$ ipython --no-banner

In [1]: import numpy as np

In [2]: from numpy import linalg as LA

In [3]: np.set_printoptions(suppress=True, linewidth=140)

In [4]: arr = np.load("a.npy")

In [5]: arr
Out[5]: 
array([[  9,   3,   0,   6,  12],
       [  3,   1,   0,   2,   4],
       [ -6,  -2,   0,  -4,  -8],
       [ -9,  -3,   0,  -6, -12]])

In [6]: # looks like rank 1

In [7]: U, sv, Vh = LA.svd(arr)

In [8]: sv.round(1) + 0
Out[8]: array([26.3,  0. ,  0. ,  0. ])

In [9]: out = U[:, :1] @ np.diag(sv[:1]) @ Vh[:1]

In [10]: LA.matrix_rank(arr, rtol=0.05)
Out[10]: np.int64(1)

In [11]: out.round(1)
Out[11]: 
array([[  9.,   3.,   0.,   6.,  12.],
       [  3.,   1.,   0.,   2.,   4.],
       [ -6.,  -2.,   0.,  -4.,  -8.],
       [ -9.,  -3.,   0.,  -6., -12.]])

In [12]: round(float(np.abs(arr - out).max()), 1)
Out[12]: 0.0

In [13]: out = arr / LA.norm(arr, axis=1, keepdims=True)

In [14]: gram = out @ out.T

In [15]: (np.abs(gram) > 0.9).astype(int)
Out[15]: 
array([[1, 1, 1, 1],
       [1, 1, 1, 1],
       [1, 1, 1, 1],
       [1, 1, 1, 1]])

In [16]: gram[2].round(1)
Out[16]: array([-1., -1.,  1.,  1.])

In [17]: np.round(LA.norm(out, axis=1), 1)
Out[17]: array([1., 1., 1., 1.])

In [18]: (gram - 2 * np.eye(4)).round(6).argmax(axis=1)
Out[18]: array([1, 0, 3, 2])

In [19]: out = arr / np.sqrt((arr ** 2).mean(axis=1, keepdims=True))

In [20]: np.round(LA.norm(out, axis=1), 1)
Out[20]: array([2.2, 2.2, 2.2, 2.2])

In [21]: LA.matrix_rank(out) == LA.matrix_rank(arr)
Out[21]: np.True_

In [22]: theta = np.radians(90)

In [23]: Rm = np.eye(5)

In [24]: Rm[4, 4] = Rm[3, 3] = np.cos(theta)

In [25]: Rm[4, 3], Rm[3, 4] = -np.sin(theta), np.sin(theta)

In [26]: Rm.round(1) + 0
Out[26]: 
array([[ 1.,  0.,  0.,  0.,  0.],
       [ 0.,  1.,  0.,  0.,  0.],
       [ 0.,  0.,  1.,  0.,  0.],
       [ 0.,  0.,  0.,  0.,  1.],
       [ 0.,  0.,  0., -1.,  0.]])

In [27]: out = arr @ Rm.T

In [28]: np.round(LA.svd(arr, compute_uv=False), 1) + 0, np.round(LA.svd(out, compute_uv=False), 1) + 0
Out[28]: (array([26.3,  0. ,  0. ,  0. ]), array([26.3,  0. ,  0. ,  0. ]))

In [29]: out.round(1)
Out[29]: 
array([[  9.,   3.,   0.,  12.,  -6.],
       [  3.,   1.,   0.,   4.,  -2.],
       [ -6.,  -2.,   0.,  -8.,   4.],
       [ -9.,  -3.,   0., -12.,   6.]])

In [30]: round(float(LA.det(Rm)), 1), np.trace(Rm)
Out[30]: (1.0, np.float64(3.0))

In [31]: np.allclose(arr @ arr.T, out @ out.T)
Out[31]: True

In [32]: np.allclose(LA.norm(arr, axis=1), LA.norm(out, axis=1))
Out[32]: True

In [33]: np.abs(out - arr).max(axis=0)
Out[33]: array([ 0.,  0.,  0.,  6., 18.])

In [34]: x = np.array([5, 5, -3, -1, -4])

In [35]: h1 = np.maximum(arr @ x, 0)

In [36]: np.maximum(arr @ x, 0) - np.maximum(-arr @ x, 0)
Out[36]: array([ 6,  2, -4, -6])

In [37]: np.round(np.tanh(arr @ x), 1)
Out[37]: array([ 1.,  1., -1., -1.])

In [38]: np.flatnonzero(h1 > 1e-9)
Out[38]: array([0, 1])

In [39]: u = np.array([2, 2, 4])

In [40]: rng = np.random.default_rng(395)

In [41]: feats = np.outer(rng.normal(size=15), u) + 0.1 * rng.normal(size=(15, 3))

In [42]: feats.round(1)
Out[42]: 
array([[-1.4, -1.2, -2.6],
       [ 0.5,  0.4,  1. ],
       [ 0.2,  0.2,  0.4],
       [ 0.9,  0.9,  2.1],
       [-1.6, -1.5, -3.2],
       [ 1.4,  1.7,  3.3],
       [-1.1, -1. , -2.3],
       [ 2.2,  2.2,  4.5],
       [ 2.3,  2.1,  4.1],
       [ 3.7,  3.5,  7. ],
       [ 1.3,  1.2,  2.5],
       [-1.3, -1.4, -2.5],
       [-1.2, -1.2, -2.5],
       [-0.1, -0.3, -0.3],
       [-0.8, -0.7, -1.6]])

In [43]: x = np.array([5, -7, 2])

In [44]: y = feats @ x

In [45]: np.round(LA.pinv(feats) @ feats, 1) + 0
Out[45]: 
array([[1., 0., 0.],
       [0., 1., 0.],
       [0., 0., 1.]])

In [46]: y = y + 0.1 * rng.normal(size=15)

In [47]: y.round(1)
Out[47]: array([-3.7,  2. ,  0.4,  2.8, -4.1,  2.1, -2.8,  4.4,  4.8,  7.3,  2.6, -2. , -2.5,  0.7, -2.2])

In [48]: beta, *_ = LA.lstsq(feats, y)

In [49]: beta.round()
Out[49]: array([ 5., -7.,  2.])

In [50]: beta.round(1)
Out[50]: array([ 4.9, -7.2,  2.1])
